% ipython --no-banner

In [1]: import numpy as np

In [2]: import numpy.linalg as la

In [3]: np.set_printoptions(suppress=True, linewidth=200)

In [4]: mat = np.load("x.npy")

In [5]: mat
Out[5]: 
array([[-4,  0,  0,  2,  2],
       [-6,  3,  2,  3, -3],
       [-4, -1, -1,  2, -1],
       [-6,  0,  1,  3,  2],
       [-4,  0, -1,  2,  0]])

In [6]: # rows and columns are dependent

In [7]: left, sig, Vh = la.svd(mat)

In [8]: np.argmax(sig[:-1] / (sig[1:] + 1e-6)) + 1
Out[8]: np.int64(4)

In [9]: out = left[:, :4] @ np.diag(sig[:4]) @ Vh[:4]

In [10]: la.matrix_rank(mat, rtol=0.05)
Out[10]: np.int64(4)

In [11]: round(float(la.norm(mat - out) / la.norm(mat)), 2)
Out[11]: 0.0

In [12]: round(float(la.norm(mat - out, 2)), 2), round(sig[4], 2)
Out[12]: (0.0, np.float64(0.0))

In [13]: round(np.abs(mat - out).max(), 2)
Out[13]: np.float64(0.0)

In [14]: out.round(2) + 0
Out[14]: 
array([[-4.,  0.,  0.,  2.,  2.],
       [-6.,  3.,  2.,  3., -3.],
       [-4., -1., -1.,  2., -1.],
       [-6.,  0.,  1.,  3.,  2.],
       [-4.,  0., -1.,  2.,  0.]])

In [15]: la.matrix_rank(out)
Out[15]: np.int64(4)

In [16]: x0 = np.array([9, 3, 3, 0, 3])

In [17]: h = np.maximum(mat @ x0, 0)

In [18]: h
Out[18]: array([0, 0, 0, 0, 0])

In [19]: np.tanh(mat @ x0)
Out[19]: array([-1., -1., -1., -1., -1.])

In [20]: W = np.array([[-3, -1, -2], [3, -1, 1], [-2, -1, -1], [1, 2, -2], [-3, -1, -1]])

In [21]: b = np.array([2, -5, 4])

In [22]: hid = np.maximum(mat @ W + b, 0)

In [23]: (hid > 0).mean(axis=0)
Out[23]: array([1., 1., 1.])

In [24]: W2 = np.array([[1, 2], [1, 0], [2, 0]])

In [25]: W @ W2
Out[25]: 
array([[-8, -6],
       [ 4,  6],
       [-5, -4],
       [-1,  2],
       [-6, -6]])

In [26]: def softmax(z):
    ...:     e = np.exp(z - z.max(axis=-1, keepdims=True))
    ...:     return e / e.sum(axis=-1, keepdims=True)
    ...: 

In [27]: np.round(softmax(mat[2]), 2) + 0
Out[27]: array([0.  , 0.04, 0.04, 0.87, 0.04])

In [28]: np.round(softmax(mat).sum(axis=1), 2)
Out[28]: array([1., 1., 1., 1., 1.])

In [29]: att = mat @ mat.T / np.sqrt(5)

In [30]: np.round(softmax(att)[2] @ mat, 2)
Out[30]: array([-5.82,  1.61,  1.38,  2.91, -1.  ])

In [31]: np.round(softmax(att), 2) + 0
Out[31]: 
array([[0.01, 0.01, 0.  , 0.98, 0.  ],
       [0.  , 1.  , 0.  , 0.  , 0.  ],
       [0.01, 0.56, 0.06, 0.35, 0.02],
       [0.  , 0.02, 0.  , 0.98, 0.  ],
       [0.01, 0.37, 0.02, 0.58, 0.02]])

In [32]: np.allclose(mat, mat.T)
Out[32]: False

In [33]: mat @ mat
Out[33]: 
array([[ -4,   0,   0,   2,  -4],
       [ -8,   7,  10,   4, -17],
       [ 18,  -2,   2,  -9,   0],
       [ -6,  -1,   0,   3,  -7],
       [  8,   1,   3,  -4,  -3]])

In [34]: feats = np.loadtxt("sample16.csv", delimiter=",")

In [35]: feats.round(2)
Out[35]: 
array([[0.33, 0.33, 0.33],
       [0.  , 1.  , 0.  ],
       [0.  , 0.33, 0.67]])

In [36]: # row-stochastic, so 1 is an eigenvalue

In [37]: np.round(softmax(10 * feats[0]), 2)
Out[37]: array([0.33, 0.33, 0.33])

In [38]: np.round(softmax(feats).sum(axis=1), 2)
Out[38]: array([1., 1., 1.])

In [39]: np.round(softmax(feats[0]), 2)
Out[39]: array([0.33, 0.33, 0.33])

In [40]: np.round(softmax(feats[0] + -3), 2)
Out[40]: array([0.33, 0.33, 0.33])

In [41]: att = feats @ feats.T / np.sqrt(3)

In [42]: np.round(softmax(att)[0] @ feats, 2)
Out[42]: array([0.11, 0.56, 0.33])

In [43]: np.round(la.matrix_power(feats, 100), 2) + 0
Out[43]: 
array([[0., 1., 0.],
       [0., 1., 0.],
       [0., 1., 0.]])

In [44]: np.round(np.sort(np.abs(la.eigvals(feats)))[::-1], 2)
Out[44]: array([1.  , 0.67, 0.33])

In [45]: feats.sum(axis=1)
Out[45]: array([1., 1., 1.])

In [46]: np.round(la.matrix_power(feats, 2), 2)
Out[46]: 
array([[0.11, 0.56, 0.33],
       [0.  , 1.  , 0.  ],
       [0.  , 0.56, 0.44]])

In [47]: pr = np.eye(3)[2]

In [48]: for _ in range(3):
    ...:     pr = pr @ feats
    ...:     print(pr.round(2))
    ...: 
[0.   0.33 0.67]
[0.   0.56 0.44]
[0.  0.7 0.3]

In [49]: np.round(la.svd(feats, compute_uv=False), 2)
Out[49]: array([1.17, 0.65, 0.29])

In [50]: np.round(feats - feats[0], 2)
Out[50]: 
array([[ 0.  ,  0.  ,  0.  ],
       [-0.33,  0.67, -0.33],
       [-0.33,  0.  ,  0.33]])

In [51]: np.count_nonzero(feats)
Out[51]: np.int64(6)

In [52]: la.matrix_rank(feats)
Out[52]: np.int64(3)

In [53]: feats[3]
---------------------------------------------------------------------------
IndexError                                Traceback (most recent call last)
Cell In[53], line 1
----> 1 feats[3]

IndexError: index 3 is out of bounds for axis 0 with size 3

In [54]: np.round(np.diff(feats, axis=0), 2)
Out[54]: 
array([[-0.33,  0.67, -0.33],
       [ 0.  , -0.67,  0.67]])

In [55]: np.round(feats.sum(axis=0), 2)
Out[55]: array([0.33, 1.67, 1.  ])

In [56]: feats.shape
Out[56]: (3, 3)
